$ ipython --no-banner

In [1]: import numpy as np

In [2]: from numpy import linalg as LA

In [3]: np.set_printoptions(precision=2, suppress=True, linewidth=120, legacy="1.25")

In [4]: m1 = 4 * np.eye(8) + np.ones((8, 8))

In [5]: m1
Out[5]: 
array([[5., 1., 1., 1., 1., 1., 1., 1.],
       [1., 5., 1., 1., 1., 1., 1., 1.],
       [1., 1., 5., 1., 1., 1., 1., 1.],
       [1., 1., 1., 5., 1., 1., 1., 1.],
       [1., 1., 1., 1., 5., 1., 1., 1.],
       [1., 1., 1., 1., 1., 5., 1., 1.],
       [1., 1., 1., 1., 1., 1., 5., 1.],
       [1., 1., 1., 1., 1., 1., 1., 5.]])

In [6]: # equal to its transpose

In [7]: u = np.array([-3, -3, 0])

In [8]: np.correlate(m1[6], m1[7], "full")
Out[8]: array([ 5.,  6.,  7.,  8.,  9., 10., 31., 16., 11., 10.,  9.,  8.,  7.,  6.,  1.])

In [9]: np.polyval(u, m1[6])
Out[9]: array([ -6.,  -6.,  -6.,  -6.,  -6.,  -6., -90.,  -6.])

In [10]: np.array([np.convolve(row, u, "same") for row in m1])
Out[10]: 
array([[-18.,  -6.,  -6.,  -6.,  -6.,  -6.,  -6.,  -3.],
       [-18., -18.,  -6.,  -6.,  -6.,  -6.,  -6.,  -3.],
       [ -6., -18., -18.,  -6.,  -6.,  -6.,  -6.,  -3.],
       [ -6.,  -6., -18., -18.,  -6.,  -6.,  -6.,  -3.],
       [ -6.,  -6.,  -6., -18., -18.,  -6.,  -6.,  -3.],
       [ -6.,  -6.,  -6.,  -6., -18., -18.,  -6.,  -3.],
       [ -6.,  -6.,  -6.,  -6.,  -6., -18., -18.,  -3.],
       [ -6.,  -6.,  -6.,  -6.,  -6.,  -6., -18., -15.]])

In [11]: X = np.load("sample8.npy")

In [12]: X
Out[12]: 
array([[-1,  0,  0,  0,  0,  0],
       [ 0, -2,  0,  0,  0,  0],
       [-1, -1,  0,  0,  0,  0],
       [ 0,  0, -1,  0,  0,  0],
       [ 0,  0,  0, -2,  0,  0],
       [ 0,  0, -1, -1,  0,  0],
       [ 0,  0,  0,  0, -1,  0],
       [ 0,  0,  0,  0,  0, -2],
       [ 0,  0,  0,  0, -1, -1]])

In [13]: x = np.array([1, 0, 1, -1, 0, 2])

In [14]: rhs = X @ x

In [15]: rhs
Out[15]: array([-1,  0, -1, -1,  2,  0,  0, -4, -2])

In [16]: print(np.round(LA.lstsq(X, rhs)[0], 2) + 0)
[ 1.  0.  1. -1.  0.  2.]

In [17]: print(np.round(LA.pinv(X) @ X, 2) + 0)
[[1. 0. 0. 0. 0. 0.]
 [0. 1. 0. 0. 0. 0.]
 [0. 0. 1. 0. 0. 0.]
 [0. 0. 0. 1. 0. 0.]
 [0. 0. 0. 0. 1. 0.]
 [0. 0. 0. 0. 0. 1.]]

In [18]: rng = np.random.default_rng(902794)

In [19]: rhs = rhs + 0.05 * rng.normal(size=9)

In [20]: rhs
Out[20]: array([-1.04,  0.07, -0.99, -1.06,  2.08, -0.02,  0.05, -4.  , -1.93])

In [21]: b, *_ = LA.lstsq(X, rhs)

In [22]: print(b)
[ 1.03 -0.04  1.06 -1.04 -0.06  2.  ]

In [23]: b.round()
Out[23]: array([ 1., -0.,  1., -1., -0.,  2.])

In [24]: print([round(float(LA.norm(LA.solve(X.T @ X + lam * np.eye(6), X.T @ rhs))), 2) for lam in (0, 1, 10, 100)])
[2.7, 2.04, 0.75, 0.11]

In [25]: np.round(LA.norm(rhs - X @ b), 2)
Out[25]: 0.02

In [26]: Q, Rm = LA.qr(X)

In [27]: np.round(Q.T @ Q, 2) + 0
Out[27]: 
array([[1., 0., 0., 0., 0., 0.],
       [0., 1., 0., 0., 0., 0.],
       [0., 0., 1., 0., 0., 0.],
       [0., 0., 0., 1., 0., 0.],
       [0., 0., 0., 0., 1., 0.],
       [0., 0., 0., 0., 0., 1.]])

In [28]: print(Q.round(2) + 0)
[[-0.71  0.24  0.    0.    0.    0.  ]
 [ 0.   -0.94  0.    0.    0.    0.  ]
 [-0.71 -0.24  0.    0.    0.    0.  ]
 [ 0.    0.    0.71 -0.24  0.    0.  ]
 [ 0.    0.    0.    0.94  0.    0.  ]
 [ 0.    0.    0.71  0.24  0.    0.  ]
 [ 0.    0.    0.    0.    0.71 -0.24]
 [ 0.    0.    0.    0.    0.    0.94]
 [ 0.    0.    0.    0.    0.71  0.24]]

In [29]: np.round(Q @ Rm, 2) + 0
Out[29]: 
array([[-1.,  0.,  0.,  0.,  0.,  0.],
       [ 0., -2.,  0.,  0.,  0.,  0.],
       [-1., -1.,  0.,  0.,  0.,  0.],
       [ 0.,  0., -1.,  0.,  0.,  0.],
       [ 0.,  0.,  0., -2.,  0.,  0.],
       [ 0.,  0., -1., -1.,  0.,  0.],
       [ 0.,  0.,  0.,  0., -1.,  0.],
       [ 0.,  0.,  0.,  0.,  0., -2.],
       [ 0.,  0.,  0.,  0., -1., -1.]])

In [30]: feats = np.loadtxt("case17.csv", delimiter=",")

In [31]: feats.round(2) + 0
Out[31]: 
array([[-17.17, -21.17,   7.77, -30.85, -18.86,   4.  , -17.12],
       [-10.09, -13.98,   5.59, -20.69,  -9.37,   3.71,  -9.72],
       [ -3.45,  -6.8 ,   2.85,  -9.89,  -1.38,   2.58,  -3.26],
       [ -1.5 ,  -4.31,   1.65,  -5.88,   0.38,   1.72,  -1.6 ],
       [ -0.01,  -0.06,   0.  ,  -0.05,   0.  ,   0.  ,  -0.04],
       [  0.03,   0.16,   0.  ,   0.13,   0.01,   0.  ,   0.1 ],
       [  1.12,   3.11,   0.4 ,   2.06,   1.45,   0.69,   2.7 ],
       [  1.64,   4.13,   0.6 ,   2.69,   2.32,   1.07,   3.8 ],
       [  1.75,   4.33,   0.64,   2.8 ,   2.5 ,   1.14,   4.02],
       [  2.26,   5.25,   0.83,   3.37,   3.39,   1.5 ,   5.05],
       [  4.53,   8.85,   1.57,   5.62,   7.38,   3.04,   9.34]])

In [32]: u, r1 = feats[5], feats[1]

In [33]: round(u @ r1, 2)
Out[33]: -6.24

In [34]: p = (u @ r1) / (u @ u) * u

In [35]: round((r1 - p) @ u, 2)
Out[35]: -0.0

In [36]: r1 - p
Out[36]: array([-6.15,  4.84,  5.82, -5.91, -8.77,  4.07,  1.96])

In [37]: LA.matrix_rank(np.outer(u, r1))
Out[37]: 1

In [38]: np.round(np.trace(LA.pinv(feats) @ feats), 2)
Out[38]: 3.0

In [39]: Y = feats + rng.integers(-2, 3, (11, 3)) @ rng.integers(-2, 3, (3, 7))

In [40]: Y.round(2) + 0
Out[40]: 
array([[-21.17, -25.17,   8.77, -38.85, -19.86,   2.  , -17.12],
       [-12.09, -15.98,   7.59, -24.69, -13.37,  -0.29, -13.72],
       [ -2.45,  -9.8 ,   2.85, -11.89,  -4.38,   2.58,  -3.26],
       [ -1.5 ,  -4.31,  -1.35,  -5.88,   7.38,   7.72,   6.4 ],
       [  3.99,  -6.06,   0.  ,  -2.05,  -8.  ,   0.  ,  -1.04],
       [  6.03,   0.16,  -3.  ,   6.13,   1.01,   6.  ,   5.1 ],
       [  3.12,   1.11,  -3.6 ,   2.06,   7.45,   8.69,  12.7 ],
       [  1.64,   4.13,  -2.4 ,   2.69,   9.32,   7.07,  11.8 ],
       [ -0.25,   6.33,   4.64,   2.8 ,  -3.5 ,  -6.86,  -5.98],
       [  2.26,   7.25,   1.83,   5.37,   2.39,  -0.5 ,   2.05],
       [  0.53,   6.85,   3.57,  -0.38,   5.38,  -0.96,   6.34]])

In [41]: np.abs(Y - feats).sum(axis=1)
Out[41]: array([20., 22.,  9., 24., 21., 27., 32., 24., 32., 11., 23.])

In [42]: LA.matrix_rank(Y - feats, tol=1e-8)
Out[42]: 3

In [43]: np.round(LA.svd(Y - feats, compute_uv=False), 2) + 0
Out[43]: array([31.1 , 14.79, 12.45,  0.  ,  0.  ,  0.  ,  0.  ])
